>>> import numpy as np
>>> np.set_printoptions(precision=3, suppress=True, linewidth=120)
>>> feats = np.load("test1.npy")
>>> print(feats)
[[ 0.604  0.762  0.197]
 [ 0.831  0.935  0.327]
 [ 0.508  0.664  0.159]
 [-0.207 -0.291 -0.06 ]
 [-0.07  -0.1   -0.02 ]
 [ 0.139  0.197  0.04 ]
 [-0.721 -0.862 -0.254]
 [ 0.686  0.834  0.235]
 [ 0.558  0.716  0.178]
 [ 0.949  0.989  0.478]
 [-0.207 -0.291 -0.06 ]
 [-0.207 -0.291 -0.06 ]
 [-0.753 -0.885 -0.273]
 [-0.454 -0.604 -0.139]
 [ 0.336  0.462  0.1  ]]
>>> print(np.linalg.matrix_rank(feats, rtol=0.1))
1
>>> print(np.round(np.linalg.norm(feats, 2) / np.linalg.norm(feats), 3))
0.998
>>> print(np.linalg.cond(feats) > 100)
True
>>> print([round(float(x), 3) for x in np.linalg.svd(feats, compute_uv=False)[:3]])
[3.415, 0.224, 0.031]
>>> print(np.abs(np.linalg.svd(feats)[2][-1]))
[0.701 0.402 0.589]
>>> print(np.argsort(-np.linalg.norm(feats, axis=0).round(6), kind="stable")[:3])
[1 0 2]
>>> print(round(np.log10(np.linalg.cond(feats))))
2
>>> Z = feats[[2, 6]].astype(float)
>>> for _ in range(6):
...     labels = np.linalg.norm(feats[:, None] - Z, axis=-1).argmin(axis=1)
...     Z = np.array([feats[labels == j].mean(axis=0) for j in range(2)])
... 
>>> print(labels)
[0 0 0 1 1 0 1 0 0 0 1 1 1 1 0]
>>> print(np.abs(Z[1] - Z[0]).argmax())
1
>>> print(Z)
[[ 0.576  0.695  0.214]
 [-0.374 -0.475 -0.124]]
>>> Ac = feats - feats.mean(axis=0)
>>> U, sigma, Vh = np.linalg.svd(Ac, full_matrices=False)
>>> print(sigma)
[3.319 0.221 0.031]
>>> print(round(float((sigma ** 2).sum() ** 2 / (sigma ** 4).sum()), 3))
1.009
>>> print(np.round(sigma ** 2 / (sigma ** 2).sum(), 3) + 0)
[0.996 0.004 0.   ]
>>> print(Vh[0] * np.sign(Vh[0, np.abs(Vh[0]).argmax()]))
[0.624 0.747 0.231]
>>> print((np.sign(U[:, 0]) == np.sign(U[0, 0])).astype(int))
[1 1 1 0 0 1 0 1 1 1 0 0 0 0 1]
>>> print(np.abs(Vh[0]).argmax())
1
>>> labels = feats[:, 2] > np.median(feats[:, 2])
>>> u = feats[labels].mean(axis=0) - feats[~labels].mean(axis=0)
>>> print(((feats - feats.mean(axis=0)) @ u > 0).astype(int))
[1 1 1 0 0 1 0 1 1 1 0 0 0 0 1]
>>> print(np.argsort(-np.abs(u).round(6), kind="stable"))
[1 0 2]
>>> print(round((((feats - feats.mean(axis=0)) @ u > 0) == labels).mean(), 3))
0.933
>>> U, sigma, Vh = np.linalg.svd(feats)
>>> print(np.argmax(sigma[:-1] / (sigma[1:] + 1e-6)) + 1)
1
>>> other = U[:, :1] @ np.diag(sigma[:1]) @ Vh[:1]
>>> print(np.linalg.matrix_rank(feats, rtol=0.05))
2
>>> print(np.linalg.matrix_rank(other))
1
>>> E = np.loadtxt("block4.csv", delimiter=",")
>>> print(E)
[[-3.505 -4.284  2.473]
 [-2.462 -2.702  3.895]
 [-3.454 -1.583  3.286]
 [-2.823 -3.505  3.754]
 [-2.716 -2.442  4.947]
 [-2.385 -2.004  2.025]
 [-3.205 -2.447  2.101]
 [-2.007 -4.561  1.79 ]
 [-4.744 -3.275  3.892]
 [-2.559 -3.182  3.267]
 [-3.353 -1.94   3.345]
 [-2.188 -3.053  2.767]
 [-1.203 -3.198  1.499]
 [-3.504 -4.54   4.368]
 [-3.288 -3.469  4.536]]
>>> Z = E[[6, 0]].astype(float)
>>> for _ in range(4):
...     labels = np.linalg.norm(E[:, None] - Z, axis=-1).argmin(axis=1)
...     Z = np.array([E[labels == j].mean(axis=0) for j in range(2)])
... 
>>> print(labels)
[1 0 0 1 0 0 0 1 1 0 0 0 0 1 1]
>>> print(Z[1] - Z[0])
[-0.698 -1.433  0.454]
>>> print(np.bincount(labels))
[9 6]
>>> print(np.abs(Z[1] - Z[0]).argmax())
1
>>> u = np.array([5, 1, 1, -5])
>>> X = u[np.abs(np.subtract.outer(np.arange(4), np.arange(4)))]
>>> print(X)
[[ 5  1  1 -5]
 [ 1  5  1  1]
 [ 1  1  5  1]
 [-5  1  1  5]]
>>> # symmetric, so the eigenvalues are real
>>> w, evecs = np.linalg.eig(X)
>>> print(np.round(X @ evecs[:, 0] - w[0] * evecs[:, 0], 3) + 0)
[0. 0. 0. 0.]
>>> print(np.sort(np.linalg.eigvals(X @ X)))
[  0.367  16.     43.633 100.   ]
>>> print(w)
[-0.606 10.     6.606  4.   ]
>>> print(np.sort(np.linalg.eigvals(np.linalg.inv(X))))
[-1.651  0.1    0.151  0.25 ]
>>> G = X.T @ X
>>> print(np.trace(G), (X ** 2).sum())
160 160
>>> print(np.allclose(G, G.T))
True
>>> print((X @ X.T).shape)
(4, 4)
>>> print(np.diag(G))
[52 28 28 52]
>>> print(np.linalg.matrix_rank(G))
4
